>>> import numpy as np
>>> import numpy.linalg as la
>>> np.set_printoptions(precision=2, suppress=True, linewidth=100, legacy="1.25")
>>> r0 = np.array([8, 3, 2])
>>> rng = np.random.default_rng(107116)
>>> m1 = np.outer(rng.normal(size=11), r0) + 0.1 * rng.normal(size=(11, 3))
>>> print(m1)
[[-14.66  -5.43  -3.79]
 [  3.82   1.52   0.99]
 [ -9.46  -3.58  -2.48]
 [-12.56  -4.79  -3.01]
 [ -4.76  -1.81  -1.29]
 [ -4.1   -1.46  -0.94]
 [-13.09  -4.87  -3.4 ]
 [ -1.17  -0.35  -0.45]
 [  6.     2.34   1.49]
 [  7.15   2.83   1.74]
 [  7.6    2.98   1.93]]
>>> hat = m1 @ la.solve(m1.T @ m1, m1.T)
>>> print(np.round(np.trace(hat), 2))
3.0
>>> print(hat @ m1[:, 0])
[-14.66   3.82  -9.46 -12.56  -4.76  -4.1  -13.09  -1.17   6.     7.15   7.6 ]
>>> print(np.round(la.eigvalsh(hat), 2) + 0)
[0. 0. 0. 0. 0. 0. 0. 0. 1. 1. 1.]
>>> r0, g = m1[1], m1[7]
>>> print(round(float(r0 @ r0), 2))
17.88
>>> print(round(float(r0 @ g), 2))
-5.44
>>> pr = (r0 @ g) / (r0 @ r0) * r0
>>> print(pr)
[-1.16 -0.46 -0.3 ]
>>> print(g - pr)
[-0.01  0.12 -0.14]
>>> Xs = m1 - m1.mean(axis=0)
>>> left, s, Vh = la.svd(Xs, full_matrices=False)
>>> print(np.round(Xs.mean(axis=0), 2) + 0)
[0. 0. 0.]
>>> print(np.abs(left[:, 0]).argmax())
0
>>> print(s)
[29.52  0.3   0.13]
>>> print(np.searchsorted(np.cumsum(s ** 2) / (s ** 2).sum(), 0.9) + 1)
1
>>> print(np.abs(Vh[0]).argmax())
0
>>> print(Vh[0] * np.sign(Vh[0, np.abs(Vh[0]).argmax()]))
[0.91 0.35 0.23]
>>> print(la.matrix_rank(Xs))
3
>>> W2 = m1[[4, 9]].astype(float)
>>> for _ in range(3):
...     idx = la.norm(m1[:, None] - W2, axis=-1).argmin(axis=1)
...     W2 = np.array([m1[idx == j].mean(axis=0) for j in range(2)])
... 
>>> print(idx)
[0 1 0 0 0 0 0 1 1 1 1]
>>> print(np.abs(W2[1] - W2[0]).argmax())
0
>>> print(np.bincount(idx))
[6 5]
>>> print(W2)
[[-9.77 -3.66 -2.48]
 [ 4.68  1.86  1.14]]
>>> A2 = np.c_[m1[:, :1] @ np.array([[3]]), np.array([3, 3, 4, 4, 1, 5, 1, 3, 0, 1, 4])]
>>> print(A2)
[[-43.99   3.  ]
 [ 11.45   3.  ]
 [-28.38   4.  ]
 [-37.68   4.  ]
 [-14.29   1.  ]
 [-12.31   5.  ]
 [-39.27   1.  ]
 [ -3.51   3.  ]
 [ 17.99   0.  ]
 [ 21.45   1.  ]
 [ 22.79   4.  ]]
>>> print(la.norm(la.qr(m1)[0].T @ A2, axis=0) ** 2 / ((A2 ** 2).sum(axis=0) + 1e-12))
[1.   0.66]
>>> print(la.matrix_rank(A2))
2
>>> mat = np.load("block2.npy")
>>> print(mat)
[[-3.  5.  0.  0.]
 [ 5.  0.  5.  0.]
 [ 0.  5. -3.  5.]
 [ 0.  0.  5. -2.]]
>>> # equal to its transpose
>>> A2 = la.inv(mat)
>>> print(np.round(la.inv(A2), 2) + 0)
[[-3.  5.  0.  0.]
 [ 5.  0.  5.  0.]
 [ 0.  5. -3.  5.]
 [ 0.  0.  5. -2.]]
>>> print(round(float(la.slogdet(mat)[0]), 2))
1.0
>>> print((np.abs(A2) > 1e-9).astype(int))
[[1 1 1 1]
 [1 1 1 1]
 [1 1 1 1]
 [1 1 1 1]]
>>> print(round(float(la.det(mat) * la.det(A2)), 2))
1.0
>>> O, vecs = la.qr(mat[:, :2])[0], la.qr(mat[:, 2:])[0]
>>> s = la.svd(O.T @ vecs, compute_uv=False)
>>> print(np.degrees(np.arccos(s.clip(0, 1))))
[17.47 58.82]
>>> print(s)
[0.95 0.52]
>>> x0 = np.array([0, 1, 2, 0])
>>> print(np.sign((mat @ x0).round(6)))
[ 1.  1. -1.  1.]
>>> print((mat @ x0).argmax())
1
>>> print(la.norm(mat @ x0) <= la.norm(mat, 2) * la.norm(x0) + 1e-9)
True
>>> w, vecs = la.eigh(mat)
>>> print(np.round(vecs.T @ mat @ vecs, 2) + 0)
[[-10.01   0.     0.     0.  ]
 [  0.    -5.4    0.     0.  ]
 [  0.     0.     0.93   0.  ]
 [  0.     0.     0.     6.47]]
>>> print(np.abs(vecs[:, -1]).round(6).argmax())
1
>>> print(la.eigvalsh(mat + -3 * np.eye(4)))
[-13.01  -8.4   -2.07   3.47]
>>> print(np.round(vecs @ np.diag(w) @ vecs.T, 2) + 0)
[[-3.  5.  0.  0.]
 [ 5.  0.  5.  0.]
 [ 0.  5. -3.  5.]
 [ 0.  0.  5. -2.]]
>>> A2 = m1 / np.sqrt((m1 ** 2).mean(axis=1, keepdims=True))
>>> print(la.matrix_rank(A2) == la.matrix_rank(m1))
True
>>> X = np.load("dump.npy")
>>> print(X)
[[ 1  0  0]
 [ 0  0  0]
 [ 0  7  0]
 [ 1  3  0]
 [ 0  0  2]
 [ 0  0  8]
 [ 0  7  0]
 [ 0  0  8]
 [ 5  1  0]
 [ 0  2  4]
 [ 0  1  9]
 [ 7  5  0]
 [ 0  1  0]
 [ 2  0  0]
 [ 0  0 10]
 [ 0  0 10]
 [ 1  0  0]
 [ 1  8  0]
 [ 5  6  0]
 [ 0  5  3]
 [ 0  1  0]]
>>> # rows 2 and 6 are equal
>>> W2 = X[[1, 17]].astype(float)
>>> for _ in range(7):
...     idx = la.norm(X[:, None] - W2, axis=-1).argmin(axis=1)
...     W2 = np.array([X[idx == j].mean(axis=0) for j in range(2)])
... 
>>> print(idx)
[0 0 1 1 0 0 1 0 0 0 0 1 0 0 0 0 0 1 1 1 0]
>>> print(W2[1] - W2[0])
[ 1.36  5.43 -3.21]
>>> print(np.abs(W2[1] - W2[0]).argmax())
1
>>> A = np.array([[2.94, 0.02, 0.03],
...     [3.0, -0.01, 0.0],
...     [3.01, 0.01, -0.01],
...     [2.99, -0.01, 0.0],
...     [3.02, 0.03, 0.0],
...     [3.01, 0.03, -0.01],
...     [3.0, -0.04, 0.01],
...     [2.99, 0.03, -0.01],
...     [3.02, -0.01, 0.0],
...     [2.99, 0.02, -0.02],
...     [2.99, 0.98, 1.97],
...     [2.98, 0.95, 2.02],
...     [2.99, 0.99, 2.03],
...     [2.99, 0.99, 2.02],
...     [2.98, 1.04, 2.0],
...     [3.0, 1.0, 1.97],
...     [3.02, 0.99, 1.96],
...     [3.03, 0.99, 2.0],
...     [2.98, 0.97, 2.02],
...     [3.02, 0.98, 2.03]])
>>> print(A)
[[ 2.94  0.02  0.03]
 [ 3.   -0.01  0.  ]
 [ 3.01  0.01 -0.01]
 [ 2.99 -0.01  0.  ]
 [ 3.02  0.03  0.  ]
 [ 3.01  0.03 -0.01]
 [ 3.   -0.04  0.01]
 [ 2.99  0.03 -0.01]
 [ 3.02 -0.01  0.  ]
 [ 2.99  0.02 -0.02]
 [ 2.99  0.98  1.97]
 [ 2.98  0.95  2.02]
 [ 2.99  0.99  2.03]
 [ 2.99  0.99  2.02]
 [ 2.98  1.04  2.  ]
 [ 3.    1.    1.97]
 [ 3.02  0.99  1.96]
 [ 3.03  0.99  2.  ]
 [ 2.98  0.97  2.02]
 [ 3.02  0.98  2.03]]
>>> A2 = np.c_[A[:, :1] @ np.array([[3]]), np.array([-1, -3, 2, -1, -2, 0, -2, 1, 0, 2, -2, 3, -3, 3, 2, -3, -3, -2, 3, -2])]
>>> print(A2)
[[ 8.82 -1.  ]
 [ 9.   -3.  ]
 [ 9.03  2.  ]
 [ 8.97 -1.  ]
 [ 9.06 -2.  ]
 [ 9.03  0.  ]
 [ 9.   -2.  ]
 [ 8.97  1.  ]
 [ 9.06  0.  ]
 [ 8.97  2.  ]
 [ 8.97 -2.  ]
 [ 8.94  3.  ]
 [ 8.97 -3.  ]
 [ 8.97  3.  ]
 [ 8.94  2.  ]
 [ 9.   -3.  ]
 [ 9.06 -3.  ]
 [ 9.09 -2.  ]
 [ 8.94  3.  ]
 [ 9.06 -2.  ]]
>>> print(la.norm(la.qr(A)[0].T @ A2, axis=0) ** 2 / ((A2 ** 2).sum(axis=0) + 1e-12))
[1.   0.03]
>>> print(np.round(la.lstsq(A, A2[:, 0])[0], 2) + 0)
[3. 0. 0.]
>>> print(np.round(la.norm(A2 - A @ la.lstsq(A, A2)[0], axis=0), 2) + 0)
[0.   9.73]
